$ python3 -q
>>> import numpy as np
>>> from numpy import linalg as LA
>>> np.set_printoptions(suppress=True, linewidth=100)
>>> rd = lambda a: np.round(a, 3) + 0
>>> A = np.diag(20 * np.array([2, 2, 1, 2])) + np.array([[5, 1, 1, 0], [5, 5, 3, 2], [1, 4, 4, 4], [5, 2, 1, 5]])
>>> A
array([[45,  1,  1,  0],
       [ 5, 45,  3,  2],
       [ 1,  4, 24,  4],
       [ 5,  2,  1, 45]])
>>> hat = np.triu(np.array([[-5, -7, 6, 8], [-7, 6, -6, 6], [-8, -2, -4, 2], [-4, -1, -8, -4]]), 1) + np.eye(4)
>>> other = hat @ A @ LA.inv(hat)
>>> np.trace(other), np.trace(A)
(np.float64(159.0), np.int64(159))
>>> other
array([[   56.,   118.,   504., -1794.],
       [   29.,   236.,  1107., -3614.],
       [   11.,    85.,   470., -1444.],
       [    5.,    37.,   193.,  -603.]])
>>> LA.matrix_rank(other)
np.int64(4)
>>> r0 = np.array([4, 6, -7, -4])
>>> other = A + np.outer(r0, np.eye(4)[1])
>>> other
array([[45.,  5.,  1.,  0.],
       [ 5., 51.,  3.,  2.],
       [ 1., -3., 24.,  4.],
       [ 5., -2.,  1., 45.]])
>>> rd(LA.det(other) / LA.det(A)), rd(1 + LA.solve(A, r0)[1])
(np.float64(1.148), np.float64(1.148))
>>> LA.matrix_rank(LA.inv(other) - LA.inv(A), tol=1e-8)
np.int64(1)
>>> ang = np.radians(90)
>>> R = np.eye(4)
>>> R[2, 2] = R[3, 3] = np.cos(ang)
>>> R[2, 3], R[3, 2] = -np.sin(ang), np.sin(ang)
>>> rd(R)
array([[ 1.,  0.,  0.,  0.],
       [ 0.,  1.,  0.,  0.],
       [ 0.,  0.,  0., -1.],
       [ 0.,  0.,  1.,  0.]])
>>> other = A @ R.T
>>> rd(LA.det(R)), np.trace(R)
(np.float64(1.0), np.float64(2.0))
>>> np.abs(other - A).max(axis=0)
array([ 0.,  0., 46., 44.])
>>> rd(other)
array([[ 45.,   1.,   0.,   1.],
       [  5.,  45.,  -2.,   3.],
       [  1.,   4.,  -4.,  24.],
       [  5.,   2., -45.,   1.]])
>>> rd(LA.svd(A, compute_uv=False)), rd(LA.svd(other, compute_uv=False))
(array([50.741, 43.094, 42.207, 23.256]), array([50.741, 43.094, 42.207, 23.256]))
>>> np.allclose(LA.norm(A, axis=1), LA.norm(other, axis=1))
True
>>> r0 = np.array([4, 3, 0])
>>> np.correlate(A[1], A[0], "full")
array([   0,    5,   50,  273, 2030,  137,   90])
>>> np.convolve(A[1], r0)
array([ 20, 195, 147,  17,   6,   0])
>>> mat = np.array([[-0.7, 0.1, 1.8, 0.0],
...     [0.1, -0.2, 0.1, -0.5],
...     [-0.5, -0.1, -0.5, -0.5],
...     [-0.4, -0.5, 1.1, 0.7],
...     [0.0, -0.6, 0.3, 0.6],
...     [0.2, -0.5, 0.5, -0.6]])
>>> mat[:, 1] *= 3
>>> rd(mat)
array([[-0.7,  0.3,  1.8,  0. ],
       [ 0.1, -0.6,  0.1, -0.5],
       [-0.5, -0.3, -0.5, -0.5],
       [-0.4, -1.5,  1.1,  0.7],
       [ 0. , -1.8,  0.3,  0.6],
       [ 0.2, -1.5,  0.5, -0.6]])
>>> hat = mat @ LA.solve(mat.T @ mat, mat.T)
>>> rd(np.diag(hat))
array([0.896, 0.254, 0.991, 0.565, 0.538, 0.757])
>>> rd(LA.eigvalsh(hat))
array([0., 0., 1., 1., 1., 1.])
>>> rd(hat @ mat[:, 3])
array([ 0. , -0.5, -0.5,  0.7,  0.6, -0.6])
>>> np.allclose(hat @ hat, hat)
True
>>> LA.matrix_rank(np.eye(6) - hat)
np.int64(2)
>>> vec = np.array([-3, -2, -2, -1])
>>> rhs = mat @ vec
>>> rd(LA.pinv(mat) @ mat)
array([[1., 0., 0., 0.],
       [0., 1., 0., 0.],
       [0., 0., 1., 0.],
       [0., 0., 0., 1.]])
>>> rd(LA.lstsq(mat, rhs)[0])
array([-3., -2., -2., -1.])
>>> rd(LA.solve(mat.T @ mat, mat.T @ rhs))
array([-3., -2., -2., -1.])
>>> rng = np.random.default_rng(7461)
>>> rhs = rhs + 0.02 * rng.normal(size=6)
>>> rd(rhs)
array([-2.11 ,  1.178,  3.572,  1.329,  2.418,  2.004])
>>> b, *_ = LA.lstsq(mat, rhs)
>>> b.round()
array([-3., -2., -2., -1.])
>>> other = A + rng.integers(-2, 3, (4, 3)) @ rng.integers(-2, 3, (3, 4))
>>> other
array([[48, -1,  1, -1],
       [ 8, 42,  2,  2],
       [-2,  7, 26, -2],
       [ 5,  4,  2, 49]])
>>> rd(LA.svd(other - A, compute_uv=False))
array([8.48 , 6.035, 1.913, 0.   ])
>>> rd(LA.eigvals(other).sum().real)
np.float64(165.0)
>>> np.einsum("ii->", other)
np.int64(165)
>>> rd(LA.eigvals(other))
array([25.593+0.j   , 48.944+3.072j, 48.944-3.072j, 41.518+0.j   ])
>>> feats = np.array([[-0.6, 1.08, -0.12, -0.12, 1.56, -0.96],
...     [-0.65, 1.17, -0.13, -0.13, 1.69, -1.04],
...     [-0.35, 0.63, -0.07, -0.07, 0.91, -0.56]])
>>> r = LA.matrix_rank(feats)
>>> r
np.int64(1)
>>> N = LA.svd(feats)[2][r:].T
>>> [int(LA.matrix_rank(feats[:, :j + 1])) for j in range(6)]
[1, 1, 1, 1, 1, 1]
>>> [int(LA.matrix_rank(feats[:i])) for i in range(1, len(feats) + 1)]
[1, 1, 1]
>>> [int(LA.matrix_rank(np.delete(feats, i, axis=0))) for i in range(3)]
[1, 1, 1]
>>> rd(feats @ N)
array([[0., 0., 0., 0., 0.],
       [0., 0., 0., 0., 0.],
       [0., 0., 0., 0., 0.]])
>>> X = np.load("x.npy")
>>> X
array([[  2.311,  -8.764,  -3.011],
       [  2.068,  -7.01 ,  -2.614],
       [ -3.638,  16.415,   5.795],
       [  0.957,  -3.972,  -1.952],
       [ -0.03 ,   1.571,   0.276],
       [  0.125,  -1.274,  -0.968],
       [  1.671,  -8.261,  -2.103],
       [ -0.745,   3.417,   0.998],
       [  2.96 , -14.398,  -4.499],
       [ -2.032,   8.091,   3.351],
       [ -0.683,   2.88 ,   1.07 ],
       [  0.334,  -2.632,  -0.509],
       [  1.025,  -4.464,  -1.487],
       [  1.632,  -6.26 ,  -1.73 ],
       [  3.755, -16.121,  -5.457],
       [  0.497,  -5.547,  -1.315],
       [ -2.36 ,  10.59 ,   3.885],
       [ -1.493,   8.658,   2.429],
       [  1.373,  -6.818,  -2.498],
       [  0.748,  -3.742,  -0.8  ],
       [  1.429,  -8.381,  -2.924]])
>>> other = np.c_[X[:, :1] @ np.array([[-2]]), np.array([0, 1, 2, 0, 1, 2, 1, 1, 0, 2, 1, 2, 0, 0, 2, 0, 1, 0, 0, 0, 1])]
>>> other
array([[-4.622,  0.   ],
       [-4.136,  1.   ],
       [ 7.276,  2.   ],
       [-1.914,  0.   ],
       [ 0.06 ,  1.   ],
       [-0.25 ,  2.   ],
       [-3.342,  1.   ],
       [ 1.49 ,  1.   ],
       [-5.92 ,  0.   ],
       [ 4.064,  2.   ],
       [ 1.366,  1.   ],
       [-0.668,  2.   ],
       [-2.05 ,  0.   ],
       [-3.264,  0.   ],
       [-7.51 ,  2.   ],
       [-0.994,  0.   ],
       [ 4.72 ,  1.   ],
       [ 2.986,  0.   ],
       [-2.746,  0.   ],
       [-1.496,  0.   ],
       [-2.858,  1.   ]])
>>> rd(LA.norm(LA.qr(X)[0].T @ other, axis=0) ** 2 / ((other ** 2).sum(axis=0) + 1e-12))
array([1.   , 0.038])
>>> LA.matrix_rank(np.c_[X, other])
np.int64(4)
>>> rd(LA.lstsq(X, other[:, 0])[0])
array([-2.,  0.,  0.])
>>> vec = np.array([3, 0, 1])
>>> rhs = X @ vec
>>> rd(LA.lstsq(X, rhs)[0])
array([3., 0., 1.])
>>> rd(LA.solve(X.T @ X, X.T @ rhs))
array([3., 0., 1.])
>>> rhs = rhs + 0.02 * rng.normal(size=21)
>>> rd(rhs)
array([ 3.922,  3.587, -5.141,  0.926,  0.199, -0.612,  2.898, -1.248,  4.432, -2.748, -0.981,
        0.496,  1.589,  3.179,  5.748,  0.152, -3.181, -2.023,  1.609,  1.443,  1.399])
>>> b, *_ = LA.lstsq(X, rhs)
>>> rd(b)
array([3.001, 0.001, 0.997])
>>> b.round()
array([3., 0., 1.])
>>> [round(float(LA.norm(LA.solve(X.T @ X + lam * np.eye(3), X.T @ rhs))), 2) for lam in (0, 1, 10, 100)]
[3.16, 1.7, 0.45, 0.28]
>>> rd(LA.norm(rhs - X @ b))
np.float64(0.103)
>>> other = X / LA.norm(X, axis=1, keepdims=True)
>>> G = other @ other.T
>>> (G - 2 * np.eye(21)).round(6).argmax(axis=1)
array([14,  0, 16, 18, 17,  3, 19, 17, 12, 10, 16, 15, 14,  6, 12, 11,  2,  7, 20,  6, 18])
>>> rd(LA.norm(other, axis=1))
array([1., 1., 1., 1., 1., 1., 1., 1., 1., 1., 1., 1., 1., 1., 1., 1., 1., 1., 1., 1., 1.])
>>> D = LA.norm(X[:, None] - X[None], axis=-1)
>>> rd(D[:5, :5])
array([[ 0.   ,  1.815, 27.33 ,  5.091, 11.095],
       [ 1.815,  0.   , 25.534,  3.302,  9.294],
       [27.33 , 25.534,  0.   , 22.288, 16.243],
       [ 5.091,  3.302, 22.288,  0.   ,  6.055],
       [11.095,  9.294, 16.243,  6.055,  0.   ]])
>>> np.flatnonzero(D[0] < D.mean() / 2)
array([ 0,  1,  6, 12, 13, 15, 18, 20])
>>> np.unravel_index(D.round(6).argmax(), D.shape)
(np.int64(2), np.int64(14))
>>> (D + 1e9 * np.eye(21)).round(6).argmin(axis=1)
array([20, 18, 16, 12, 10, 11, 20, 10, 14, 17,  7, 19,  3, 18,  8, 12, 17,  9,  1, 12,  6])
>>> D.mean(axis=1).argmax()
np.int64(2)
>>> LA.matrix_rank(D ** 2)
np.int64(5)
>>> C = X[[9, 19]].astype(float)
>>> for _ in range(4):
...     idx = LA.norm(X[:, None] - C, axis=-1).argmin(axis=1)
...     C = np.array([X[idx == j].mean(axis=0) for j in range(2)])
... 
>>> idx
array([1, 1, 0, 1, 0, 1, 1, 0, 1, 0, 0, 1, 1, 1, 1, 1, 0, 0, 1, 1, 1])
>>> np.abs(C[1] - C[0]).argmax()
np.int64(1)
>>> W0 = np.load("w.npy")
>>> W0
array([[ 4,  4, -3],
       [ 3,  3, -4],
       [ 4,  4, -3]])
>>> # rows 0 and 2 are equal
>>> U, sig, vt = LA.svd(W0)
>>> rd(sig)
array([10.69,  1.31,  0.  ])
>>> other = U[:, :2] @ np.diag(sig[:2]) @ vt[:2]
>>> rd(np.abs(W0 - other).max())
np.float64(0.0)
>>> rd(LA.norm(W0 - other, 2)), rd(sig[2])
(np.float64(0.0), np.float64(0.0))
>>> rd(LA.norm(W0 - other) / LA.norm(W0))
np.float64(0.0)
>>> LA.matrix_rank(W0, rtol=0.05)
np.int64(2)
>>> hat = np.triu(np.array([[-2, 1, 1], [1, -2, 2], [-1, 1, -2]]), 1) + np.eye(3)
>>> other = hat @ W0 @ LA.inv(hat)
>>> np.trace(other), np.trace(W0)
(np.float64(4.0), np.int64(4))
>>> hat @ W0 - W0 @ hat
array([[  7.,   3., -19.],
       [  8.,   5., -15.],
       [  0.,  -4., -12.]])
>>> rd(np.poly(other))
array([ 1., -4.,  7.,  0.])
>>> rd(LA.det(other))
np.float64(0.0)
